% python3 -q
>>> import numpy as np
>>> import numpy.linalg as la
>>> np.set_printoptions(precision=3, suppress=True, linewidth=200, floatmode="fixed")
>>> mat = np.array([[0, 2, 6, 4, 1, -1],
...     [-2, 0, -4, -2, 1, -5],
...     [-6, 4, 0, 0, 1, -2],
...     [-4, 2, 0, 0, 2, -1],
...     [-1, -1, -1, -2, 0, 0],
...     [1, 5, 2, 1, 0, 0]])
>>> mat
array([[ 0,  2,  6,  4,  1, -1],
       [-2,  0, -4, -2,  1, -5],
       [-6,  4,  0,  0,  1, -2],
       [-4,  2,  0,  0,  2, -1],
       [-1, -1, -1, -2,  0,  0],
       [ 1,  5,  2,  1,  0,  0]])
>>> x = np.array([4, 0, 3, 3, 0, 1])
>>> round(float(la.det(mat)), 3)
1764.0
>>> x @ mat @ x
np.int64(0)
>>> O = la.solve(np.eye(6) - mat, np.eye(6) + mat)
>>> np.round(O @ O.T, 3) + 0
array([[1.000, 0.000, 0.000, 0.000, 0.000, 0.000],
       [0.000, 1.000, 0.000, 0.000, 0.000, 0.000],
       [0.000, 0.000, 1.000, 0.000, 0.000, 0.000],
       [0.000, 0.000, 0.000, 1.000, 0.000, 0.000],
       [0.000, 0.000, 0.000, 0.000, 1.000, 0.000],
       [0.000, 0.000, 0.000, 0.000, 0.000, 1.000]])
>>> round(float(la.det(O)), 3)
1.0
>>> u = np.array([3, 1, 3, 0, 1, 0])
>>> out = mat + np.outer(u, np.eye(6)[0])
>>> round(la.det(out) / la.det(mat), 3), round(float(1 + la.solve(mat, u)[0]), 3)
(np.float64(0.429), 0.429)
>>> out
array([[ 3.000,  2.000,  6.000,  4.000,  1.000, -1.000],
       [-1.000,  0.000, -4.000, -2.000,  1.000, -5.000],
       [-3.000,  4.000,  0.000,  0.000,  1.000, -2.000],
       [-4.000,  2.000,  0.000,  0.000,  2.000, -1.000],
       [ 0.000, -1.000, -1.000, -2.000,  0.000,  0.000],
       [ 1.000,  5.000,  2.000,  1.000,  0.000,  0.000]])
>>> la.matrix_rank(out - mat)
np.int64(1)
>>> O, R = la.qr(mat)
>>> O.shape, R.shape
((6, 6), (6, 6))
>>> round(float(np.trace(O @ O.T)), 3)
6.0
>>> x = np.array([2, 2, -2, -2, -1, 0])
>>> target = mat @ x
>>> beta, lr = np.zeros(6), 1 / la.norm(mat, 2) ** 2
>>> for i in range(200):
...     beta -= lr * mat.T @ (mat @ beta - target)
...     if i % 50 == 0: print(i, round(la.norm(mat @ beta - target), 3))
... 
0 12.487
50 0.31
100 0.167
150 0.09
>>> beta
array([ 1.999,  2.002, -2.026, -1.964, -0.995,  0.008])
>>> F = np.array([[13, 22, -8, 37, -4, -2],
...     [22, 41, 8, 68, -3, 2],
...     [-8, 8, 128, 8, 24, 32],
...     [37, 68, 8, 113, -6, 2],
...     [-4, -3, 24, -6, 5, 6],
...     [-2, 2, 32, 2, 6, 8]])
>>> [round(float(x), 3) for x in la.svd(F, compute_uv=False)[:3]]
[168.422, 139.578, 0.0]
>>> np.argsort(-la.norm(F, axis=0).round(6), kind="stable")[:3]
array([3, 2, 1])
>>> left, sigma, Vt = la.svd(F)
>>> evecs = Vt[:(sigma > 1e-8).sum()]
>>> rng = np.random.default_rng(91)
>>> x = F[1] + 4 * F[5] + rng.integers(2) * np.eye(6)[0]
>>> x
array([ 15.000,  49.000, 136.000,  76.000,  21.000,  34.000])
>>> la.matrix_rank(np.vstack([F, x]))
np.int64(3)
>>> w, evecs = la.eigh(F)
>>> x = np.array([-9, 9, 8, -6, -8, -1])
>>> x @ F @ x
np.int64(7330)
>>> evecs * np.maximum(w, 0) @ evecs.T
array([[ 13.000,  22.000,  -8.000,  37.000,  -4.000,  -2.000],
       [ 22.000,  41.000,   8.000,  68.000,  -3.000,   2.000],
       [ -8.000,   8.000, 128.000,   8.000,  24.000,  32.000],
       [ 37.000,  68.000,   8.000, 113.000,  -6.000,   2.000],
       [ -4.000,  -3.000,  24.000,  -6.000,   5.000,   6.000],
       [ -2.000,   2.000,  32.000,   2.000,   6.000,   8.000]])
>>> evecs * np.abs(w) @ evecs.T
array([[ 13.000,  22.000,  -8.000,  37.000,  -4.000,  -2.000],
       [ 22.000,  41.000,   8.000,  68.000,  -3.000,   2.000],
       [ -8.000,   8.000, 128.000,   8.000,  24.000,  32.000],
       [ 37.000,  68.000,   8.000, 113.000,  -6.000,   2.000],
       [ -4.000,  -3.000,  24.000,  -6.000,   5.000,   6.000],
       [ -2.000,   2.000,  32.000,   2.000,   6.000,   8.000]])
>>> np.abs(F).sum(axis=1).max(), round(float(np.abs(w).max()), 3)
(np.int64(234), 168.422)
>>> (np.sign(evecs[:, -1].round(6)) == np.sign(evecs[0, -1].round(6))).astype(int)
array([1, 1, 1, 1, 0, 1])
>>> np.round(la.eigvalsh(F[1:, 1:]), 3) + 0
array([  0.000,   0.000,   0.000, 135.407, 159.593])
